>>> import numpy as np
>>> from numpy import linalg as LA
>>> np.set_printoptions(precision=2, suppress=True, linewidth=200)
>>> def tidy(a):
...     return np.round(a, 2) + 0
... 
>>> mat = np.load("case4.npy")
>>> print(mat)
[[ -1  -3  -1   2   1  -5  -2]
 [ -1  -4   3  -3  -4  -9  -2]
 [ -4  -7   2  -5  -1  -8  -3]
 [ -1  -4   5  -2   1 -11   1]
 [  2  -9   4  -4   3  -7  -2]
 [ -3  -7   1  -1  -1  -4  -4]
 [  2  -4   3  -4  -2   1   0]
 [ -1  -3   0  -6  -2   4  -3]
 [ -6  -4   0  -8   3   1   1]
 [ -6  -6  -1  -4   3   5   6]
 [ -8  -9  -5  -1   8   7   8]
 [-12 -14  -5   1   4   4  10]
 [-14 -14  -5   2   2   0   7]
 [-18  -9  -2   6  -1  -5   2]
 [-17 -14  -6   6  -3   0  -2]
 [-13 -17  -7   5  -4   0  -3]
 [-12 -16  -2   7  -7   2  -5]
 [-16 -20  -4   7  -5  -2  -6]
 [-12 -23  -7   3  -2  -6  -8]
 [ -9 -19  -4   3  -1  -3  -6]
 [-10 -16  -3   5  -6  -2  -7]
 [-12 -13   2   3  -5  -1  -6]
 [-12 -17   0   6  -9   0  -2]
 [-17 -14   2   2  -8  -3   2]
 [-17 -16   5   4  -8  -2  -1]
 [-12 -15   8   0 -10  -3  -4]
 [-17 -14   5   5 -14  -1  -3]
 [-16 -18   6   6 -19   3  -7]]
>>> Xc = (mat - mat.mean(axis=0)) / mat.std(axis=0)
>>> print(np.argwhere(np.abs(Xc) > 2))
[[ 3  5]
 [ 8  3]
 [10  5]
 [10  6]
 [11  6]
 [27  4]]
>>> coef = LA.lstsq(np.delete(Xc, 6, axis=1), Xc[:, 6])[0]
>>> print(tidy(coef))
[-0.7   0.35  0.46  0.05  1.01  0.33]
>>> print(tidy(1 - np.var(Xc[:, 6] - np.delete(Xc, 6, axis=1) @ coef)))
0.71
>>> vec = np.array([4, 0, 0, 3, 1, 1, 1])
>>> rhs = mat @ vec
>>> print(rhs)
[ -4 -28 -43 -19 -10 -24  -5 -23 -43 -22 -12 -27 -41 -58 -55 -44 -37 -56 -55 -37 -40 -51 -41 -71 -67 -65 -71 -69]
>>> print(tidy(LA.pinv(mat) @ mat))
[[1. 0. 0. 0. 0. 0. 0.]
 [0. 1. 0. 0. 0. 0. 0.]
 [0. 0. 1. 0. 0. 0. 0.]
 [0. 0. 0. 1. 0. 0. 0.]
 [0. 0. 0. 0. 1. 0. 0.]
 [0. 0. 0. 0. 0. 1. 0.]
 [0. 0. 0. 0. 0. 0. 1.]]
>>> rng = np.random.default_rng(911467)
>>> rhs = rhs + 0.1 * rng.normal(size=28)
>>> print(tidy(rhs))
[ -4.06 -28.06 -42.84 -19.02 -10.02 -23.81  -4.96 -23.   -43.   -21.98 -12.   -27.1  -41.22 -58.02 -54.92 -43.91 -36.86 -55.89 -55.04 -37.06 -40.2  -50.99 -41.24 -70.95 -67.24 -64.98 -71.05 -68.95]
>>> coef, *_ = LA.lstsq(mat, rhs)
>>> print(coef.round())
[ 4.  0. -0.  3.  1.  1.  1.]
>>> print(tidy(mat.T @ (rhs - mat @ coef)))
[0. 0. 0. 0. 0. 0. 0.]
>>> print(tidy(LA.norm(rhs - mat @ coef)))
0.52
>>> print([round(float(LA.norm(LA.solve(mat.T @ mat + lam * np.eye(7), mat.T @ rhs))), 2) for lam in (0, 1, 10, 100)])
[5.28, 5.24, 4.97, 3.69]
>>> cent = mat[[11, 17]].astype(float)
>>> for _ in range(5):
...     idx = LA.norm(mat[:, None] - cent, axis=-1).argmin(axis=1)
...     cent = np.array([mat[idx == j].mean(axis=0) for j in range(2)])
... 
>>> print(idx)
[0 0 0 0 0 0 0 0 0 0 0 0 1 1 1 1 1 1 1 1 1 1 1 1 1 1 1 1]
>>> print(np.abs(cent[1] - cent[0]).argmax())
0
>>> Xc = mat - mat.mean(axis=0)
>>> U, sig, Vh = LA.svd(Xc, full_matrices=False)
>>> print(tidy(Xc.mean(axis=0)))
[0. 0. 0. 0. 0. 0. 0.]
>>> print(tidy(Vh[0] * np.sign(Vh[0, np.abs(Vh[0]).argmax()])))
[ 0.58  0.53  0.06 -0.39  0.43 -0.06  0.2 ]
>>> print(tidy(sig))
[51.25 34.16 24.01 18.69 12.82  9.89  6.7 ]
>>> print(tidy(np.abs(Vh[-1])))
[0.16 0.03 0.58 0.32 0.6  0.23 0.35]
>>> print(LA.matrix_rank(Xc))
7
>>> print(np.abs(Vh[0]).argmax())
0
>>> idx = mat[:, 4] > np.median(mat[:, 4])
>>> u = mat[idx].mean(axis=0) - mat[~idx].mean(axis=0)
>>> print(tidy((((mat - mat.mean(axis=0)) @ u > 0) == idx).mean()))
0.82
>>> print(((mat - mat.mean(axis=0)) @ u > 0).astype(int))
[1 1 1 1 1 1 1 1 1 1 1 1 1 0 0 0 0 0 0 0 0 0 0 0 0 0 0 0]
>>> F = np.loadtxt("x.csv", delimiter=",")
>>> print(F)
[[-1. -4.  4. -5. -1. -5.  2.  5.]
 [-3.  4.  1. -4. -3.  0. -3.  4.]
 [-1.  3.  1.  5. -4. -1. -5. -5.]
 [-3. -1. -4. -1. -3. -5.  4.  4.]
 [ 4. -2. -3. -5. -4. -1.  4.  5.]
 [ 1.  2. -3.  2. -1. -4.  0.  2.]
 [ 3. -1.  0.  0.  1.  5. -1.  0.]
 [-2. -3.  3. -4.  1.  4.  5.  1.]]
>>> print(tidy(np.sort(np.abs(LA.eigvals(F)))))
[ 2.02  2.89  5.55  6.02  6.02  7.14 10.32 10.32]
>>> print(np.trace(F))
-5.0
>>> print(F @ F)
[[ 11. -20.  49.  21.  28.  77. -11. -71.]
 [-27.  32.  30.   7.  12.  38. -28. -31.]
 [-46.  40. -20.  31. -20. -58. -32.  -5.]
 [  0. -23.  23. -11.  50.  83.  17. -24.]
 [  5. -41.  61. -24.  55.  56.  14. -10.]
 [-22. -19.  16. -41.   9.  13.  25.  25.]
 [  6.  -7.  -7.  -6. -10. -41.  14.  26.]
 [ 41.   7.  -4.  40.   9.  39. -22. -39.]]
>>> print(tidy(LA.matrix_power(F, 4)))
[[-6124. -2414.  2743. -5224.  1842.  -761.  2953.  3218.]
 [-4756.  1368.   858. -2408.   381.  -917.   -32.  1918.]
 [  113.  2798. -1845.  1203.  -205.   954. -1515.  -505.]
 [-2895. -3477.  2952. -4992.  1825.  -875.  3262.  3815.]
 [-2927. -1907.  1436. -2127.   527. -3859.  1319.  2791.]
 [  469.   799. -2429.   453. -2627. -6124.  -184.  2965.]
 [ 2579.   787. -1382.  2803.  -901.  -549. -1289. -1605.]
 [-2098. -2905.  4702. -2897.  4027.  7367.  1812. -2234.]]
>>> m1 = np.load("mat.npy")
>>> print(m1)
[[ 31.  11.  -1.  12.]
 [  0.   9.   2.  -2.]
 [-66. -33.   8. -32.]
 [-66. -33.   0. -24.]]
>>> q, evecs = LA.qr(m1[:, :2])[0], LA.qr(m1[:, 2:])[0]
>>> sig = LA.svd(q.T @ evecs, compute_uv=False)
>>> print(tidy(sig))
[1.   0.24]
>>> evals, evecs = LA.eig(m1)
>>> print(tidy(m1 @ evecs[:, 0] - evals[0] * evecs[:, 0]))
[0. 0. 0. 0.]
>>> print(tidy(evals))
[ 9. -2.  9.  8.]
>>> idx = rng.integers(0, 2, 7)
>>> X = (idx[:, None] == idx) * 4 + np.eye(7)
>>> print(X)
[[5. 0. 4. 0. 4. 0. 4.]
 [0. 5. 0. 4. 0. 4. 0.]
 [4. 0. 5. 0. 4. 0. 4.]
 [0. 4. 0. 5. 0. 4. 0.]
 [4. 0. 4. 0. 5. 0. 4.]
 [0. 4. 0. 4. 0. 5. 0.]
 [4. 0. 4. 0. 4. 0. 5.]]
>>> U, sig, Vh = LA.svd(X, full_matrices=False)
>>> print(np.allclose(U * sig @ Vh, X))
True
>>> print(tidy(np.abs(Vh[0])))
[0.5 0.  0.5 0.  0.5 0.  0.5]
>>> print(tidy(np.sqrt((sig ** 2).sum())), tidy(LA.norm(X)))
21.52 21.52
>>> print(tidy(U.T @ X @ Vh.T))
[[17.  0.  0.  0.  0.  0.  0.]
 [ 0. 13.  0.  0.  0.  0.  0.]
 [ 0.  0.  1.  0.  0.  0.  0.]
 [ 0.  0.  0.  1.  0.  0.  0.]
 [ 0.  0.  0.  0.  1.  0.  0.]
 [ 0.  0.  0.  0.  0.  1.  0.]
 [ 0.  0.  0.  0.  0.  0.  1.]]
>>> print(tidy(sig / sig[0]))
[1.   0.76 0.06 0.06 0.06 0.06 0.06]
